>>> import numpy as np
>>> np.set_printoptions(precision=2, suppress=True, linewidth=120, floatmode="fixed")
>>> def rd(a):
...     return np.round(a, 2) + 0
... 
>>> J = np.loadtxt("x.csv", delimiter=",")
>>> J
array([[ 0.00,  0.00,  0.00,  2.00,  0.00,  0.00,  0.00,  0.00],
       [ 0.00,  0.00,  0.00,  0.00,  2.00,  0.00,  0.00,  0.00],
       [ 0.00,  0.00,  0.00,  0.00,  0.00,  1.00,  0.00,  0.00],
       [ 0.00,  0.00,  0.00,  0.00,  0.00,  0.00,  0.00,  0.00],
       [ 0.00,  0.00,  0.00,  0.00,  0.00,  0.00,  2.00,  0.00],
       [ 0.00,  0.00, -1.00,  0.00,  0.00,  0.00,  0.00,  0.00],
       [-2.00,  0.00,  0.00,  0.00,  0.00,  0.00,  0.00,  0.00],
       [ 0.00,  0.00,  0.00,  0.00,  0.00,  0.00,  0.00,  0.00]])
>>> # null space of dimension 2
>>> (J - J.T) / 2
array([[ 0.00,  0.00,  0.00,  1.00,  0.00,  0.00,  1.00,  0.00],
       [ 0.00,  0.00,  0.00,  0.00,  1.00,  0.00,  0.00,  0.00],
       [ 0.00,  0.00,  0.00,  0.00,  0.00,  1.00,  0.00,  0.00],
       [-1.00,  0.00,  0.00,  0.00,  0.00,  0.00,  0.00,  0.00],
       [ 0.00, -1.00,  0.00,  0.00,  0.00,  0.00,  1.00,  0.00],
       [ 0.00,  0.00, -1.00,  0.00,  0.00,  0.00,  0.00,  0.00],
       [-1.00,  0.00,  0.00,  0.00, -1.00,  0.00,  0.00,  0.00],
       [ 0.00,  0.00,  0.00,  0.00,  0.00,  0.00,  0.00,  0.00]])
>>> (J + J.T) / 2
array([[ 0.00,  0.00,  0.00,  1.00,  0.00,  0.00, -1.00,  0.00],
       [ 0.00,  0.00,  0.00,  0.00,  1.00,  0.00,  0.00,  0.00],
       [ 0.00,  0.00,  0.00,  0.00,  0.00,  0.00,  0.00,  0.00],
       [ 1.00,  0.00,  0.00,  0.00,  0.00,  0.00,  0.00,  0.00],
       [ 0.00,  1.00,  0.00,  0.00,  0.00,  0.00,  1.00,  0.00],
       [ 0.00,  0.00,  0.00,  0.00,  0.00,  0.00,  0.00,  0.00],
       [-1.00,  0.00,  0.00,  0.00,  1.00,  0.00,  0.00,  0.00],
       [ 0.00,  0.00,  0.00,  0.00,  0.00,  0.00,  0.00,  0.00]])
>>> rd(np.linalg.pinv(J))
array([[ 0.00,  0.00,  0.00,  0.00,  0.00,  0.00, -0.50,  0.00],
       [ 0.00,  0.00,  0.00,  0.00,  0.00,  0.00,  0.00,  0.00],
       [ 0.00,  0.00,  0.00,  0.00,  0.00, -1.00,  0.00,  0.00],
       [ 0.50,  0.00,  0.00,  0.00,  0.00,  0.00,  0.00,  0.00],
       [ 0.00,  0.50,  0.00,  0.00,  0.00,  0.00,  0.00,  0.00],
       [ 0.00,  0.00,  1.00,  0.00,  0.00,  0.00,  0.00,  0.00],
       [ 0.00,  0.00,  0.00,  0.00,  0.50,  0.00,  0.00,  0.00],
       [ 0.00,  0.00,  0.00,  0.00,  0.00,  0.00,  0.00,  0.00]])
>>> J[:, 3] @ J[:, 2]
np.float64(0.0)
>>> rd(np.linalg.norm(J, axis=0))
array([2.00, 0.00, 1.00, 2.00, 2.00, 1.00, 2.00, 0.00])
